>>> import numpy as np
>>> np.set_printoptions(precision=2, suppress=True, linewidth=140, sign=" ")
>>> rnd = lambda a: np.round(a, 2) + 0
>>> A = np.load("m.npy")
>>> A
array([[-0.84, -2.46,  0.79,  1.64,  1.66, -2.49],
       [ 1.15,  3.48, -1.16, -2.34, -2.32,  3.51],
       [ 0.65,  1.91, -0.64, -1.28, -1.27,  1.94],
       [-0.43, -1.32,  0.43,  0.9 ,  0.9 , -1.31],
       [-1.48, -4.35,  1.49,  2.92,  2.95, -4.38],
       [-1.01, -3.03,  1.02,  2.04,  2.02, -3.06],
       [-1.85, -5.5 ,  1.85,  3.69,  3.68, -5.53],
       [-2.09, -6.22,  2.04,  4.12,  4.16, -6.22],
       [-0.15, -0.57,  0.19,  0.37,  0.39, -0.53],
       [-1.8 , -5.4 ,  1.85,  3.62,  3.62, -5.43],
       [ 1.73,  5.32, -1.74, -3.58, -3.54,  5.32],
       [-0.73, -2.22,  0.74,  1.47,  1.48, -2.22],
       [-0.39, -1.15,  0.41,  0.76,  0.74, -1.17],
       [-0.52, -1.68,  0.57,  1.08,  1.11, -1.68],
       [ 0.76,  2.27, -0.72, -1.52, -1.51,  2.23]])
>>> W1 = np.array([[3, -3, -1, -3, 3, 3],
...     [1, -2, 2, 2, 2, -1],
...     [2, -3, -1, 2, 2, 2],
...     [-2, -2, 0, 3, 1, 1],
...     [-1, -2, 1, -3, 1, -2],
...     [3, 1, 1, 1, 1, 0]])
>>> beta = np.array([1, -2, -2, 5, 3, 5])
>>> H = np.maximum(A @ W1 + beta, 0)
>>> print(rnd((H > 0).mean(axis=0)))
[ 0.27  0.27  0.27  0.73  0.47  1.  ]
>>> basis = np.array([[5, -7], [-8, 2], [-7, 9], [1, -6], [5, -6], [1, -2]])
>>> (H @ basis).round(6).argmax(axis=1)
array([ 0,  0,  0,  0,  0,  0,  0,  0,  0,  0,  0,  0,  0,  0,  0])
>>> basis = A[[8, 10]].astype(float)
>>> for _ in range(5):
...     z = np.linalg.norm(A[:, None] - basis, axis=-1).argmin(axis=1)
...     basis = np.array([A[z == j].mean(axis=0) for j in range(2)])
... 
>>> z
array([ 0,  1,  1,  0,  0,  0,  0,  0,  0,  0,  1,  0,  0,  0,  1])
>>> np.bincount(z)
array([ 11,   4])
>>> rnd(basis)
array([[-1.03, -3.08,  1.03,  2.06,  2.06, -3.09],
       [ 1.07,  3.24, -1.06, -2.18, -2.16,  3.25]])
>>> vec = np.array([1, 1, 0, 5, 5, 0])
>>> a = np.maximum(basis @ vec, 0)
>>> np.flatnonzero(a > 1e-9)
array([ 0])
>>> rnd(basis * (a > 1e-9)[:, None])
array([[-1.03, -3.08,  1.03,  2.06,  2.06, -3.09],
       [ 0.  ,  0.  ,  0.  ,  0.  ,  0.  ,  0.  ]])
>>> Q, V = np.linalg.qr(A[:, :5])[0], np.linalg.qr(A[:, 5:])[0]
>>> s = np.linalg.svd(Q.T @ V, compute_uv=False)
>>> rnd(s)
array([ 1.])
>>> rnd(np.linalg.norm(Q @ Q.T - V @ V.T, 2))
np.float64(1.0)
>>> print((s > 0.9).sum())
1
>>> Ac = (A - A.mean(axis=0)) / A.std(axis=0)
>>> rnd(Ac.std(axis=0))
array([ 1.,  1.,  1.,  1.,  1.,  1.])
>>> beta = np.linalg.lstsq(np.delete(Ac, 0, axis=1), Ac[:, 0])[0]
>>> np.abs(beta).argmax()
np.int64(4)
>>> print(rnd(beta))
[-1.58  0.15  0.32 -1.27  1.78]
>>> rng = np.random.default_rng(14655)
>>> E = rng.normal(size=(27, 7)) + 3 * np.array([1, 1, -2, -1, -1, 2, 2])
>>> rnd(E)
array([[ 2.19,  3.49, -4.86, -3.45, -3.88,  4.46,  6.8 ],
       [ 1.84,  3.6 , -7.47, -2.4 , -2.87,  6.75,  5.61],
       [ 3.01,  3.3 , -6.75, -2.7 , -2.05,  5.79,  6.07],
       [ 2.27,  3.37, -6.  , -3.19, -4.03,  5.62,  6.12],
       [ 3.24,  3.94, -5.17, -3.06, -1.21,  6.25,  7.22],
       [ 1.57,  1.71, -5.33, -1.59, -4.4 ,  4.74,  4.95],
       [ 2.67,  4.77, -7.22, -3.43, -3.27,  5.22,  4.64],
       [ 3.29,  2.12, -6.32, -2.24, -4.6 ,  5.35,  4.83],
       [ 2.98,  2.93, -6.08, -2.86, -2.51,  6.48,  6.  ],
       [ 1.81,  4.89, -6.45, -4.59, -3.52,  5.75,  7.53],
       [ 3.44,  4.58, -5.7 , -3.52, -2.65,  7.54,  5.95],
       [ 1.96,  3.14, -5.05, -2.43, -2.62,  4.99,  5.77],
       [ 2.56,  2.67, -5.71, -3.43, -4.14,  5.7 ,  7.98],
       [ 4.55,  4.49, -7.19, -0.84, -3.01,  5.97,  4.99],
       [ 3.68,  2.78, -6.05, -2.6 , -2.68,  6.42,  7.76],
       [ 2.53,  1.54, -6.68, -3.19, -1.53,  6.61,  3.97],
       [ 5.21,  2.9 , -4.33, -0.51, -2.33,  4.74,  6.96],
       [ 1.62,  1.85, -6.12, -3.05, -3.15,  5.2 ,  4.49],
       [ 2.69,  2.92, -6.62, -2.23, -3.09,  6.85,  4.45],
       [ 2.34,  3.21, -5.92, -2.35, -1.88,  5.73,  6.09],
       [ 4.11,  2.18, -5.84, -3.79, -4.56,  5.35,  6.76],
       [ 2.07,  3.4 , -4.82, -4.19, -2.68,  6.2 ,  4.69],
       [ 3.14,  4.63, -6.46, -1.85, -3.38,  7.69,  6.27],
       [ 1.96,  1.39, -5.55, -3.51, -2.63,  4.73,  5.35],
       [ 3.69,  2.12, -4.33, -1.73, -1.69,  7.41,  5.53],
       [ 4.07,  3.58, -6.81, -3.36, -2.64,  5.19,  5.26],
       [ 2.18,  4.37, -6.3 , -2.87, -3.05,  6.11,  5.02]])
>>> vec = np.array([-1, -2, -2, 1, 0, -1, -2])
>>> target = E @ vec
>>> rnd(np.linalg.lstsq(E, target)[0])
array([-1., -2., -2.,  1.,  0., -1., -2.])
>>> target = target + 0.02 * rng.normal(size=27)
>>> rnd(target)
array([-20.96, -14.45, -16.73, -18.09, -24.56, -10.58, -15.72, -12.18, -18.02, -24.05, -24.17, -17.09, -21.6 , -15.93, -21.68, -10.01,
       -21.53, -10.36, -13.26, -17.19, -19.42, -19.01, -21.57, -12.59, -19.46, -16.68, -17.41])
>>> beta, *_ = np.linalg.lstsq(E, target)
>>> rnd(np.linalg.norm(target - E @ beta))
np.float64(0.09)
>>> print(beta.round())
[-1. -2. -2.  1.  0. -1. -2.]
>>> rnd(beta)
array([-1.  , -2.  , -2.  ,  1.01,  0.  , -1.  , -1.99])
